$ python -q
>>> import numpy as np
>>> from numpy import linalg as LA
>>> np.set_printoptions(precision=3, suppress=True, linewidth=100)
>>> F = np.array([[4, 4, 4, 4, 4, 4],
...     [5, -2, 5, -2, 5, -2],
...     [1, -3, 1, -3, 1, -3],
...     [4, 4, 4, 4, 4, 4],
...     [5, -2, 5, -2, 5, -2],
...     [1, -3, 1, -3, 1, -3]])
>>> x0 = np.array([2, 3, 1, 0, 3, 1])
>>> LA.norm(F @ x0) <= LA.norm(F, 2) * LA.norm(x0) + 1e-9
np.True_
>>> print(np.sign((F @ x0).round(6)))
[ 1  1 -1  1  1 -1]
>>> (F * x0).sum(axis=1)
array([40, 22, -6, 40, 22, -6])
>>> (F @ x0).argmax()
np.int64(0)
>>> F @ x0
array([40, 22, -6, 40, 22, -6])
>>> data = np.load("x.npy")
>>> data
array([[-1.612,  5.78 , -3.502,  0.47 , -7.178],
       [-1.928,  5.081, -0.523, -2.086,  8.114],
       [ 1.019, -2.115, -0.865,  1.927, -9.488],
       [ 1.848, -6.435,  3.63 , -0.26 ,  6.475],
       [-2.736,  7.983, -2.285, -1.846,  4.489],
       [-2.594,  7.426, -1.882, -1.955,  5.547],
       [-0.133, -0.647,  1.96 , -1.586,  9.654],
       [-0.772,  1.334,  1.192, -1.847,  9.633],
       [ 0.891, -1.71 , -1.036,  1.887, -9.573],
       [-2.351,  7.769, -3.784, -0.271, -4.441],
       [-2.037,  6.949, -3.711,  0.077, -5.813]])
>>> cen = data - data.mean(axis=1)
Traceback (most recent call last):
  File "<python-input-12>", line 1, in <module>
    cen = data - data.mean(axis=1)
          ~~~~~^~~~~~~~~~~~~~~~~~~
ValueError: operands could not be broadcast together with shapes (11,5) (11,) 
>>> cen = data - data.mean(axis=0)
>>> Uu, s, VT = LA.svd(cen, full_matrices=False)
>>> print(np.abs(VT[0]).argmax())
4
>>> (np.sign(Uu[:, 0]) == np.sign(Uu[0, 0])).astype(int)
array([1, 0, 1, 0, 0, 0, 0, 0, 1, 1, 1])
>>> VT[0] * np.sign(VT[0, np.abs(VT[0]).argmax()])
array([-0.01 , -0.075,  0.2  , -0.157,  0.964])
>>> np.searchsorted(np.cumsum(s ** 2) / (s ** 2).sum(), 0.9) + 1
np.int64(2)
>>> print(np.round(s ** 2 / (s ** 2).sum(), 3) + 0)
[0.682 0.318 0.    0.    0.   ]
>>> cent = data[[5, 7]].astype(float)
>>> for _ in range(4):
...     labels = LA.norm(data[:, None] - cent, axis=-1).argmin(axis=1)
...     cent = np.array([data[labels == j].mean(axis=0) for j in range(2)])
... 
>>> labels
array([0, 1, 0, 1, 1, 1, 1, 1, 0, 0, 0])
>>> cent[1] - cent[0]
array([-0.235, -0.877,  2.928, -2.415, 14.617])
>>> print(np.bincount(labels))
[5 6]
>>> cent
array([[-0.818,  3.335, -2.58 ,  0.818, -7.299],
       [-1.053,  2.457,  0.349, -1.597,  7.319]])
>>> W0 = np.load("mat.npy")
>>> W0
array([[3, 0, 0],
       [3, 1, 0],
       [1, 2, 2]])
>>> O, R = LA.qr(W0)
>>> np.round(O @ R, 3) + 0
array([[3., 0., 0.],
       [3., 1., 0.],
       [1., 2., 2.]])
>>> O.shape, R.shape
((3, 3), (3, 3))
>>> np.allclose(R.T @ R, W0.T @ W0)
True
>>> np.abs(np.diag(R))
array([4.359, 1.919, 0.717])
>>> x0 = np.array([8, -1, 5])
>>> y = W0 @ x0
>>> y
array([24, 23, 16])
>>> LA.solve(W0, 2 * y)
array([16., -2., 10.])
>>> LA.solve(W0.T, W0[0])
array([1., 0., 0.])
>>> LA.solve(W0, y)
array([ 8., -1.,  5.])
>>> round(np.abs(LA.eigvals(W0)).max(), 3)
np.float64(3.0)
>>> W0 @ W0
array([[ 9,  0,  0],
       [12,  1,  0],
       [11,  6,  4]])
>>> assert W0 == W0.T
Traceback (most recent call last):
  File "<python-input-41>", line 1, in <module>
    assert W0 == W0.T
           ^^^^^^^^^^
ValueError: The truth value of an array with more than one element is ambiguous. Use a.any() or a.all()
>>> W0.inv()
Traceback (most recent call last):
  File "<python-input-42>", line 1, in <module>
    W0.inv()
    ^^^^^^
AttributeError: 'numpy.ndarray' object has no attribute 'inv'
>>> np.allclose(W0, W0.T)
False
>>> x0 = np.array([-1, 0, 5])
>>> y = W0 @ x0
>>> coef, lr = np.zeros(3), 1 / LA.norm(W0, 2) ** 2
>>> for i in range(6):
...     coef -= lr * W0.T @ (W0 @ coef - y)
...     if i % 2 == 0: print(i, round(LA.norm(W0 @ coef - y), 3))
... 
0 6.98
2 3.63
4 2.231
>>> round(float(LA.cond(W0)), 3)
9.039
>>> coef
array([-1.208,  1.956,  2.534])
>>> m1 = np.array([[2, 0, 4, 1, 1], [3, 1, 2, 1, 1], [5, 3, 4, 3, 3]])
>>> m1[-1] = m1[0] + 3 * m1[1]
>>> m1
array([[ 2,  0,  4,  1,  1],
       [ 3,  1,  2,  1,  1],
       [11,  3, 10,  4,  4]])
>>> print(round(float(LA.norm(m1, 2) / LA.norm(m1)), 3))
0.994
>>> print(np.argsort(-LA.norm(m1, axis=0).round(6), kind="stable")[:3])
[0 2 3]
>>> print([round(float(x), 3) for x in LA.svd(m1, compute_uv=False)[:3]])
[17.217, 1.887, 0.0]
>>> np.abs(np.diag(LA.qr(m1)[1])) > 1e-9
array([ True,  True, False])
>>> np.unique(m1.round(6), axis=0).shape
(3, 5)
>>> Uu, s, VT = LA.svd(m1)
>>> V = VT[:(s > 1e-8).sum()]
>>> rng = np.random.default_rng(927)
>>> x0 = m1[0] + 5 * m1[2] + rng.integers(2) * np.eye(5)[0]
>>> x0
array([58., 15., 54., 21., 21.])
>>> LA.matrix_rank(np.vstack([m1, x0]))
np.int64(3)
>>> np.diag(V.T @ V)
array([0.729, 0.229, 0.917, 0.062, 0.062])
>>> print(np.allclose(V.T @ V @ x0, x0))
False
>>> np.round(LA.norm(m1, 2), 3)
np.float64(17.217)
>>> m1[0] @ m1[1]
np.int64(16)
>>> K = np.diag(np.array([5, -1, -3, 0, 0, 5]))
>>> K
array([[ 5,  0,  0,  0,  0,  0],
       [ 0, -1,  0,  0,  0,  0],
       [ 0,  0, -3,  0,  0,  0],
       [ 0,  0,  0,  0,  0,  0],
       [ 0,  0,  0,  0,  0,  0],
       [ 0,  0,  0,  0,  0,  5]])
>>> Uu, s, VT = LA.svd(F)
>>> s.round(3) + 0
array([15.999, 13.04 ,  0.   ,  0.   ,  0.   ,  0.   ])
>>> B = Uu[:, :2] @ np.diag(s[:2]) @ VT[:2]
>>> LA.matrix_rank(F, rtol=0.05)
np.int64(2)
